$ python -q
>>> import numpy as np
>>> np.set_printoptions(precision=2, suppress=True, linewidth=120)
>>> rnd = lambda a: np.round(a, 2) + 0
>>> E = np.loadtxt("m.csv", delimiter=",")
>>> rnd(E)
array([[-2.6 , -2.89, -1.63, -1.19, -1.15,  0.94,  0.11,  2.99, -0.37],
       [ 1.19, -2.51, -3.14, -0.36,  1.25, -1.03,  4.2 ,  3.14,  1.27],
       [ 4.53, -2.68, -0.86, -3.67, -5.69, -5.46,  8.73, -1.2 , -5.34],
       [-1.77, -3.12, -1.7 , -1.13, -1.49,  0.43,  1.18,  3.04, -0.26],
       [-1.89, -0.62, -2.52, -1.63,  2.51,  0.18, -0.13,  1.23, -1.25],
       [-4.76, -2.32, -2.12, -0.52,  1.32,  2.83, -2.81,  3.85,  0.97],
       [-0.42,  0.38, -2.1 , -3.02,  1.71, -1.73,  1.33, -1.14, -4.04],
       [-6.19,  0.27, -1.13, -2.97,  1.62,  2.15, -5.37, -0.06, -3.93],
       [-2.33, -3.85, -0.27, -2.3 , -5.3 ,  0.02,  1.1 ,  2.13, -2.6 ],
       [-3.18,  0.84, -2.53, -2.23,  4.22,  0.63, -2.25,  0.01, -2.46]])
>>> Uu, sigma, vt = np.linalg.svd(E)
>>> np.argmax(sigma[:-1] / (sigma[1:] + 1e-6)) + 1
np.int64(4)
>>> rnd(sigma)
array([17.73, 13.78,  9.96,  7.91,  0.  ,  0.  ,  0.  ,  0.  ,  0.  ])
>>> M2 = Uu[:, :4] @ np.diag(sigma[:4]) @ vt[:4]
>>> np.linalg.matrix_rank(E, rtol=0.05)
np.int64(4)
>>> rnd(M2)
array([[-2.6 , -2.89, -1.63, -1.19, -1.15,  0.94,  0.11,  2.99, -0.37],
       [ 1.19, -2.51, -3.14, -0.36,  1.25, -1.03,  4.2 ,  3.14,  1.27],
       [ 4.53, -2.68, -0.86, -3.67, -5.69, -5.46,  8.73, -1.2 , -5.34],
       [-1.77, -3.12, -1.7 , -1.13, -1.49,  0.43,  1.18,  3.04, -0.26],
       [-1.89, -0.62, -2.52, -1.63,  2.51,  0.18, -0.13,  1.23, -1.25],
       [-4.76, -2.32, -2.12, -0.52,  1.32,  2.83, -2.81,  3.85,  0.97],
       [-0.42,  0.38, -2.1 , -3.02,  1.71, -1.73,  1.33, -1.14, -4.04],
       [-6.19,  0.27, -1.13, -2.97,  1.62,  2.15, -5.37, -0.06, -3.93],
       [-2.33, -3.85, -0.27, -2.3 , -5.3 ,  0.02,  1.1 ,  2.13, -2.6 ],
       [-3.18,  0.84, -2.53, -2.23,  4.22,  0.63, -2.25,  0.01, -2.46]])
>>> rnd(np.abs(E - M2).max())
np.float64(0.0)
>>> np.linalg.matrix_rank(M2)
np.int64(4)
>>> x = np.array([2, 1, 0, 1, 1, 2, 1, 0, 2])
>>> np.sign((E @ x).round(6))
array([-1.,  1., -1., -1., -1., -1., -1., -1., -1., -1.])
>>> (E @ x).argmax()
np.int64(1)
>>> rnd(E @ np.ones(9))
array([ -5.78,   3.99, -11.63,  -4.83,  -4.12,  -3.55,  -9.04, -15.61, -13.41,  -6.95])
>>> rnd(E[9] @ E[8])
np.float64(-8.5)
>>> rnd(np.linalg.norm(E, "nuc"))
np.float64(49.38)
>>> print(rnd(np.linalg.norm(E, axis=0)))
[10.59  7.29  6.26  6.88  9.85  6.93 11.84  7.19  8.8 ]
>>> np.linalg.norm(E, axis=1).argmax()
np.int64(2)
>>> rnd(np.linalg.norm(E) ** 2 / np.linalg.norm(E, 2) ** 2)
np.float64(2.12)
>>> M2 = np.array([[8, 3], [2, 9]])
>>> basis = np.array([[0, 3, 3], [5, 4, 2], [4, 2, 4]])
>>> m1 = np.kron(M2, basis)
>>> m1
array([[ 0, 24, 24,  0,  9,  9],
       [40, 32, 16, 15, 12,  6],
       [32, 16, 32, 12,  6, 12],
       [ 0,  6,  6,  0, 27, 27],
       [10,  8,  4, 45, 36, 18],
       [ 8,  4,  8, 36, 18, 36]])
>>> M2 = np.linalg.inv(m1)
>>> rnd(np.linalg.slogdet(m1)[0])
np.float64(1.0)
